In [1]: import numpy as np

In [2]: from numpy import linalg as LA

In [3]: np.set_printoptions(precision=3, suppress=True, linewidth=120)

In [4]: X = np.array([[-5.0, 2.0, -4.0, 3.0, 0.0, 0.0],
   ...:     [4.0, -1.0, 2.0, 4.0, 0.0, 0.0],
   ...:     [-3.0, 1.0, -5.0, 1.0, 0.0, 0.0],
   ...:     [-5.0, -1.0, -5.0, 3.0, 0.0, 0.0],
   ...:     [0.0, 0.0, 0.0, 0.0, 0.0, -2.0],
   ...:     [0.0, 0.0, 0.0, 0.0, 1.0, 0.0]])

In [5]: vec = np.array([-2, -3, -3, 1, 2, -1])

In [6]: y = X @ vec

In [7]: coef, lr = np.zeros(6), 1 / LA.norm(X, 2) ** 2

In [8]: for i in range(250):
   ...:     coef -= lr * X.T @ (X @ coef - y)
   ...:     if i % 50 == 0: print(i, round(LA.norm(X @ coef - y), 3))
   ...: 
0 8.444
50 2.043
100 1.058
150 0.729
200 0.519

In [9]: print(round(float(LA.cond(X)), 3))
12.229

In [10]: print(coef)
[-2.    -2.999 -3.     1.     1.626 -0.999]

In [11]: vec = np.array([2, 3, 1, 1, 3, 1])

In [12]: np.einsum("ij,j->i", X, vec)
Out[12]: array([ -5.,  11.,  -7., -15.,  -2.,   3.])

In [13]: X @ (2 * vec)
Out[13]: array([-10.,  22., -14., -30.,  -4.,   6.])

In [14]: X @ vec
Out[14]: array([ -5.,  11.,  -7., -15.,  -2.,   3.])

In [15]: print((X @ vec).argmax())
1

In [16]: LA.norm(X @ vec) <= LA.norm(X, 2) * LA.norm(vec) + 1e-9
Out[16]: np.True_

In [17]: X @ np.eye(6)[0]
Out[17]: array([-5.,  4., -3., -5.,  0.,  0.])

In [18]: print(X @ np.ones(6))
[-4.  9. -6. -8. -2.  1.]

In [19]: vec = np.array([-3, 0, -3, -3, -1, 2])

In [20]: h1 = np.maximum(X @ vec, 0)

In [21]: h1
Out[21]: array([18.,  0., 21., 21.,  0.,  0.])

In [22]: np.maximum(X @ vec, 0) - np.maximum(-X @ vec, 0)
Out[22]: array([ 18., -30.,  21.,  21.,  -4.,  -1.])

In [23]: print(np.maximum(X @ (3 * vec), 0))
[54.  0. 63. 63.  0.  0.]

In [24]: X @ X
Out[24]: 
array([[ 30., -19.,  29.,  -2.,   0.,   0.],
       [-50.,   7., -48.,  22.,   0.,   0.],
       [ 29., -13.,  34.,  -7.,   0.,   0.],
       [ 21., -17.,  28., -15.,   0.,   0.],
       [  0.,   0.,   0.,   0.,  -2.,   0.],
       [  0.,   0.,   0.,   0.,   0.,  -2.]])

In [25]: (LA.matrix_power((X != 0) + (X.T != 0) + np.eye(6), 6) > 0).astype(int)
Out[25]: 
array([[1, 1, 1, 1, 0, 0],
       [1, 1, 1, 1, 0, 0],
       [1, 1, 1, 1, 0, 0],
       [1, 1, 1, 1, 0, 0],
       [0, 0, 0, 0, 1, 1],
       [0, 0, 0, 0, 1, 1]])

In [26]: round(float(LA.det(X)), 3)
Out[26]: 520.0

In [27]: (X != 0).astype(int)
Out[27]: 
array([[1, 1, 1, 1, 0, 0],
       [1, 1, 1, 1, 0, 0],
       [1, 1, 1, 1, 0, 0],
       [1, 1, 1, 1, 0, 0],
       [0, 0, 0, 0, 0, 1],
       [0, 0, 0, 0, 1, 0]])

In [28]: np.sort(LA.eigvals(X).real)
Out[28]: array([-8.737, -1.916,  0.   ,  0.   ,  1.327,  1.327])

In [29]: np.flatnonzero(LA.matrix_power((X != 0) + (X.T != 0) + np.eye(6), 6)[5])
Out[29]: array([4, 5])

In [30]: J = np.load("case6.npy")

In [31]: J
Out[31]: 
array([[-3, -2, -3,  0, -1,  0,  1, -1, -2, -1,  1],
       [ 1, -3, -2, -3,  0, -1,  0,  1, -1, -2, -1],
       [-1,  1, -3, -2, -3,  0, -1,  0,  1, -1, -2],
       [-2, -1,  1, -3, -2, -3,  0, -1,  0,  1, -1],
       [-1, -2, -1,  1, -3, -2, -3,  0, -1,  0,  1],
       [ 1, -1, -2, -1,  1, -3, -2, -3,  0, -1,  0],
       [ 0,  1, -1, -2, -1,  1, -3, -2, -3,  0, -1],
       [-1,  0,  1, -1, -2, -1,  1, -3, -2, -3,  0],
       [ 0, -1,  0,  1, -1, -2, -1,  1, -3, -2, -3],
       [-3,  0, -1,  0,  1, -1, -2, -1,  1, -3, -2],
       [-2, -3,  0, -1,  0,  1, -1, -2, -1,  1, -3]])

In [32]: out = J[0, 0] * J[1:] - np.outer(J[1:, 0], J[0])

In [33]: out
Out[33]: 
array([[ 0, 11,  9,  9,  1,  3, -1, -2,  5,  7,  2],
       [ 0, -5,  6,  6,  8,  0,  4, -1, -5,  2,  7],
       [ 0, -1, -9,  9,  4,  9,  2,  1, -4, -5,  5],
       [ 0,  4,  0, -3,  8,  6, 10, -1,  1, -1, -2],
       [ 0,  5,  9,  3, -2,  9,  5, 10,  2,  4, -1],
       [ 0, -3,  3,  6,  3, -3,  9,  6,  9,  0,  3],
       [ 0, -2, -6,  3,  5,  3, -2,  8,  4,  8,  1],
       [ 0,  3,  0, -3,  3,  6,  3, -3,  9,  6,  9],
       [ 0, -6, -6,  0, -6,  3,  9,  0, -9,  6,  9],
       [ 0,  5, -6,  3, -2, -3,  5,  4, -1, -5, 11]])

In [34]: np.flatnonzero(~out.round(6).any(axis=1))
Out[34]: array([], dtype=int64)
